$ python -q
>>> import numpy as np
>>> np.set_printoptions(suppress=True, linewidth=120)
>>> def rd(a):
...     return np.round(a, 1) + 0
... 
>>> A = np.load("sample16.npy")
>>> print(A)
[[-0.2  1.2  0.5]
 [ 0.1  1.6  0.7]
 [-0.1 -1.  -0.5]
 [ 0.  -1.5 -0.8]
 [-0.1 -0.2 -0.3]
 [ 0.1 -0.3  0. ]
 [-0.2  2.4  1.1]
 [ 0.  -0.6 -0.3]
 [ 0.1  0.6  0.5]
 [ 0.  -3.9 -2.1]
 [-0.1  0.7  0.5]
 [ 0.1  3.   1.6]
 [ 0.   0.7  0.5]
 [ 0.1 -0.8 -0.4]
 [ 0.1 -1.2 -0.6]
 [ 0.   0.   0.1]
 [ 0.1  0.3  0.1]]
>>> gram = np.cov(A, rowvar=False)
>>> rd(np.corrcoef(A.T))
array([[ 1. , -0.1, -0.1],
       [-0.1,  1. ,  1. ],
       [-0.1,  1. ,  1. ]])
>>> rd(np.polyfit(A[:, 2], A[:, 0], 1))
array([0., 0.])
>>> rd(np.linalg.eigvalsh(gram)[::-1])
array([3.3, 0. , 0. ])
>>> np.argsort(-A.std(axis=0).round(6), kind="stable")
array([1, 2, 0])
>>> np.median(A, axis=0)
array([0. , 0. , 0.1])
>>> np.argsort(-np.linalg.norm(A, axis=0).round(6), kind="stable")[:3]
array([1, 2, 0])
>>> mat = np.load("x.npy")
>>> mat
array([[ 0, -6, -5,  0],
       [ 0,  0,  5,  5],
       [ 0,  0,  0, -5],
       [ 0,  0,  0,  0]])
>>> P = A @ np.linalg.solve(A.T @ A, A.T)
>>> rd(P @ A[:, 2])
array([ 0.5,  0.7, -0.5, -0.8, -0.3,  0. ,  1.1, -0.3,  0.5, -2.1,  0.5,  1.6,  0.5, -0.4, -0.6,  0.1,  0.1])
>>> rd(np.trace(P))
np.float64(3.0)
>>> rk = np.linalg.matrix_rank(mat)
>>> rk
np.int64(3)
>>> null = np.linalg.svd(mat)[2][rk:].T
>>> np.linalg.matrix_rank(mat.T @ mat), np.linalg.matrix_rank(mat @ mat.T)
(np.int64(3), np.int64(3))
>>> [int(np.linalg.matrix_rank(mat[:i])) for i in range(1, len(mat) + 1)]
[1, 2, 3, 3]
>>> np.allclose(mat @ null, 0)
True
>>> print([int(np.linalg.matrix_rank(mat[:, :j + 1])) for j in range(4)])
[0, 1, 2, 3]
>>> mat @ null
array([[0.],
       [0.],
       [0.],
       [0.]])
>>> print(rd(np.sort(np.linalg.eigvals(mat))))
[0. 0. 0. 0.]
>>> np.prod(np.diag(mat)), rd(np.linalg.det(mat))
(np.int64(0), np.float64(0.0))
>>> [int(np.linalg.matrix_rank(np.linalg.matrix_power(mat, p))) for p in range(1, 5)]
[3, 2, 1, 0]
>>> vec = np.array([-7, -2, 2])
>>> rhs = A @ vec
>>> beta, lr = np.zeros(3), 1 / np.linalg.norm(A, 2) ** 2
>>> for i in range(25):
...     beta -= lr * A.T @ (A @ beta - rhs)
...     if i % 5 == 0: print(i, round(np.linalg.norm(A @ beta - rhs), 1))
... 
0 2.7
5 2.6
10 2.6
15 2.6
20 2.5
>>> rd(beta)
array([-0.5, -0.7, -0.4])
>>> U, sv, Vt = np.linalg.svd(mat)
>>> vecs = Vt[:(sv > 1e-8).sum()]
>>> rng = np.random.default_rng(18)
>>> vec = mat[0] + 3 * mat[3] + rng.integers(2) * np.eye(4)[2]
>>> vec
array([ 0., -6., -4.,  0.])
>>> print(np.linalg.matrix_rank(np.vstack([mat, vec])))
3
>>> rd(vecs.T @ vecs)
array([[0., 0., 0., 0.],
       [0., 1., 0., 0.],
       [0., 0., 1., 0.],
       [0., 0., 0., 1.]])
>>> print(rd(np.diag(vecs.T @ vecs)))
[0. 1. 1. 1.]
>>> F = np.loadtxt("layer3.csv", delimiter=",")
>>> F
array([[ 7.,  8.,  7.],
       [ 4.,  5.,  4.],
       [ 8.,  9.,  8.],
       [ 0.,  1.,  0.],
       [-7., -6., -7.]])
>>> U, sv, Vt = np.linalg.svd(F)
>>> vecs = Vt[:(sv > 1e-8).sum()]
>>> vec = F[3] + 2 * F[4] + rng.integers(2) * np.eye(3)[1]
>>> vec
array([-14., -11., -14.])
>>> rd(np.linalg.norm(vec - vecs.T @ vecs @ vec))
np.float64(0.0)
>>> rd(np.diag(vecs.T @ vecs))
array([0.5, 1. , 0.5])
>>> np.linalg.matrix_rank(np.vstack([F, vec]))
np.int64(2)
>>> np.allclose(vecs.T @ vecs @ vec, vec)
True
>>> rd(vecs.T @ vecs)
array([[0.5, 0. , 0.5],
       [0. , 1. , 0. ],
       [0.5, 0. , 0.5]])
>>> np.unique(F.round(6), axis=0).shape
(5, 3)
>>> np.allclose(F[:-1].T @ np.linalg.lstsq(F[:-1].T, F[-1])[0], F[-1])
True
>>> J = np.load("w.npy")
>>> J
array([[0, 0, 0, 0],
       [0, 0, 1, 1],
       [0, 1, 0, 1],
       [0, 1, 1, 0]])
>>> rk = np.linalg.matrix_rank(J)
>>> print(rk)
3
>>> null = np.linalg.svd(J)[2][rk:].T
>>> [int(np.linalg.matrix_rank(J[:i])) for i in range(1, len(J) + 1)]
[0, 1, 2, 3]
>>> null.shape
(4, 1)
>>> null @ null.T
array([[1., 0., 0., 0.],
       [0., 0., 0., 0.],
       [0., 0., 0., 0.],
       [0., 0., 0., 0.]])
>>> np.linalg.matrix_rank(J.T @ J), np.linalg.matrix_rank(J @ J.T)
(np.int64(3), np.int64(3))
>>> J @ null
array([[0.],
       [0.],
       [0.],
       [0.]])
>>> r0 = np.array([3, 2, 1])
>>> print(np.polyval(r0, J[2]))
[1 6 1 6]
>>> np.correlate(J[2], J[0], "full")
array([0, 0, 0, 0, 0, 0, 0])
>>> np.convolve(J[2], r0)
array([0, 3, 2, 4, 2, 1])
>>> np.cross(J[2, :3], J[0, :3])
array([0, 0, 0])
>>> A2 = J + rng.integers(-2, 3, (4, 3)) @ rng.integers(-2, 3, (3, 4))
>>> A2
array([[ 0,  0,  3,  3],
       [-2,  0, -4, -2],
       [ 1, -2,  7,  1],
       [ 1,  2,  2,  2]])
>>> A2 - J
array([[ 0,  0,  3,  3],
       [-2,  0, -5, -3],
       [ 1, -3,  7,  0],
       [ 1,  1,  1,  2]])
>>> rd(np.linalg.svd(A2 - J, compute_uv=False))
array([10.1,  4.3,  1.4,  0. ])
>>> U, sv, Vt = np.linalg.svd(J)
>>> rd(sv)
array([2., 1., 1., 0.])
>>> np.argmax(sv[:-1] / (sv[1:] + 1e-6)) + 1
np.int64(3)
>>> A2 = U[:, :3] @ np.diag(sv[:3]) @ Vt[:3]
>>> np.linalg.matrix_rank(J, rtol=0.05)
np.int64(3)
>>> rd(np.linalg.norm(J - A2, 2)), sv[3]
(np.float64(0.0), np.float64(0.0))
>>> rd(np.linalg.norm(J - A2) / np.linalg.norm(J))
np.float64(0.0)
>>> J.reshape(-1, 2)
array([[0, 0],
       [0, 0],
       [0, 0],
       [1, 1],
       [0, 1],
       [0, 1],
       [0, 1],
       [1, 0]])
>>> t3 = J.reshape(4, 2, -1)
>>> t3.shape
(4, 2, 2)
>>> K = np.loadtxt("run13.csv", delimiter=",")
>>> print(rd(K))
[[ 0.4 -1.1  1.6 -0.1]
 [-1.1  0.7  0.6 -1.3]
 [-0.2  1.2  0.9  1.2]
 [-1.6 -0.9 -0.1  0.8]]
>>> r0 = np.array([-1, -4])
>>> print(rd(np.cross(K[3, :3], K[2, :3])))
[-0.7  1.5 -2.1]
>>> rd(np.polyval(r0, K[3]))
array([-2.4, -3.1, -3.9, -4.8])
>>> rd(np.convolve(K[3], r0))
array([ 1.6,  7.2,  3.8, -0.3, -3.2])
>>> rd(np.array([np.convolve(row, r0, "same") for row in K]))
array([[-0.4, -0.7,  2.6, -6.4],
       [ 1.1,  3.9, -3.4, -1.2],
       [ 0.2, -0.5, -5.9, -5. ],
       [ 1.6,  7.2,  3.8, -0.3]])
>>> np.allclose(K @ K.T, K.T @ K)
True
>>> rd(np.linalg.det(K))
np.float64(-16.0)
>>> print(rd((K + K.T) / 2))
[[ 0.4 -1.1  0.7 -0.9]
 [-1.1  0.7  0.9 -1.1]
 [ 0.7  0.9  0.9  0.6]
 [-0.9 -1.1  0.6  0.8]]
>>> A2 = np.array([[-1, 5, 0], [1, 3, 5], [-2, 4, -2], [-3, 3, 1]])
>>> np.einsum("ij->j", mat)
array([ 0, -6,  0,  0])
>>> print(np.einsum("ik,kj->ji", mat, A2))
[[  4 -25  15   0]
 [-38  35 -15   0]
 [-20  -5  -5   0]]
>>> A2.T @ mat.T
array([[  4, -25,  15,   0],
       [-38,  35, -15,   0],
       [-20,  -5,  -5,   0]])
>>> np.einsum("ij,ij->i", mat, mat)
array([61, 50, 25,  0])
>>> mat @ A2
array([[  4, -38, -20],
       [-25,  35,  -5],
       [ 15, -15,  -5],
       [  0,   0,   0]])
>>> print(np.einsum("ik,kj->ij", mat, A2))
[[  4 -38 -20]
 [-25  35  -5]
 [ 15 -15  -5]
 [  0   0   0]]
>>> print(np.linalg.matrix_rank(mat @ A2))
3
>>> rd(np.linalg.svd(K, compute_uv=False))
array([2., 2., 2., 2.])
>>> rd(np.linalg.norm(K, axis=0))
array([2., 2., 2., 2.])
>>> rd(K.T @ K)
array([[4., 0., 0., 0.],
       [0., 4., 0., 0.],
       [0., 0., 4., 0.],
       [0., 0., 0., 4.]])
>>> print(rd(np.linalg.pinv(K)))
[[ 0.1 -0.3  0.  -0.4]
 [-0.3  0.2  0.3 -0.2]
 [ 0.4  0.2  0.2  0. ]
 [ 0.  -0.3  0.3  0.2]]
>>> A2 = np.array([[3, -2, -3], [1, -2, -3], [3, -3, 0], [-1, -2, 0]])
>>> np.linalg.matrix_rank(K @ A2)
np.int64(3)
>>> print(rd(np.einsum("ik,kj->ji", K, A2)))
[[ 5.3  0.5  2.3 -6.8]
 [-3.4  1.7 -7.4  3.7]
 [ 1.8  1.3 -3.2  7.5]]
>>> A2 = np.array([[2], [-1], [-2], [0], [2]])
>>> cent = np.array([[0, -2, 3, -5, -2]])
>>> E = A2 @ cent
>>> E
array([[  0,  -4,   6, -10,  -4],
       [  0,   2,  -3,   5,   2],
       [  0,   4,  -6,  10,   4],
       [  0,   0,   0,   0,   0],
       [  0,  -4,   6, -10,  -4]])
>>> U, sv, Vt = np.linalg.svd(E)
>>> rd(sv)
array([23.4,  0. ,  0. ,  0. ,  0. ])
>>> A2 = U[:, :1] @ np.diag(sv[:1]) @ Vt[:1]
>>> rd(np.linalg.norm(E - A2, 2)), rd(sv[1])
(np.float64(0.0), np.float64(0.0))
>>> vec = np.array([1, -1, 2, 3])
>>> rhs = K @ vec
>>> beta, lr = np.zeros(4), 1 / np.linalg.norm(K, 2) ** 2
>>> for i in range(6):
...     beta -= lr * K.T @ (K @ beta - rhs)
...     if i % 1 == 0: print(i, round(np.linalg.norm(K @ beta - rhs), 1))
... 
0 0.0
1 0.0
2 0.0
3 0.0
4 0.0
5 0.0
>>> rd(beta)
array([ 1., -1.,  2.,  3.])
>>> M = np.loadtxt("block4.csv", delimiter=",")
>>> M
array([[  1.,   4.,   5.],
       [  6.,   2.,   8.],
       [  3.,   4.,  10.],
       [  3.,   5.,   8.],
       [  5.,   4.,   6.],
       [  7.,   9.,   7.],
       [ 11.,  14.,   7.],
       [ 11.,  18.,  11.],
       [ 13.,  14.,  10.],
       [ 14.,  19.,  14.],
       [ 17.,  22.,  14.],
       [ 14.,  23.,  10.],
       [ 18.,  25.,  11.],
       [ 15.,  20.,  12.],
       [ 18.,  22.,   9.],
       [ 14.,  20.,   8.],
       [ 19.,  24.,   4.],
       [ 21.,  28.,   1.],
       [ 23.,  26.,  -4.],
       [ 18.,  27.,  -3.],
       [ 22.,  27.,  -8.],
       [ 18.,  27., -12.],
       [ 23.,  25.,  -9.],
       [ 24.,  25., -10.],
       [ 28.,  25., -13.],
       [ 26.,  22., -17.]])
>>> np.linalg.norm(M, axis=1).argmax()
np.int64(24)
>>> rd(np.linalg.norm(M[14], 1)), rd(np.linalg.norm(M[14], np.inf))
(np.float64(49.0), np.float64(22.0))
>>> rd(np.linalg.norm(M) ** 2 / np.linalg.norm(M, 2) ** 2)
np.float64(1.1)
>>> M[14] @ M[11]
np.float64(848.0)
>>> rd(np.linalg.norm(M, 2))
np.float64(133.8)
>>> rd(np.linalg.norm(M, axis=0))
array([ 85.5, 103.6,  49. ])
>>> rd(np.linalg.norm(M, "nuc"))
np.float64(193.9)
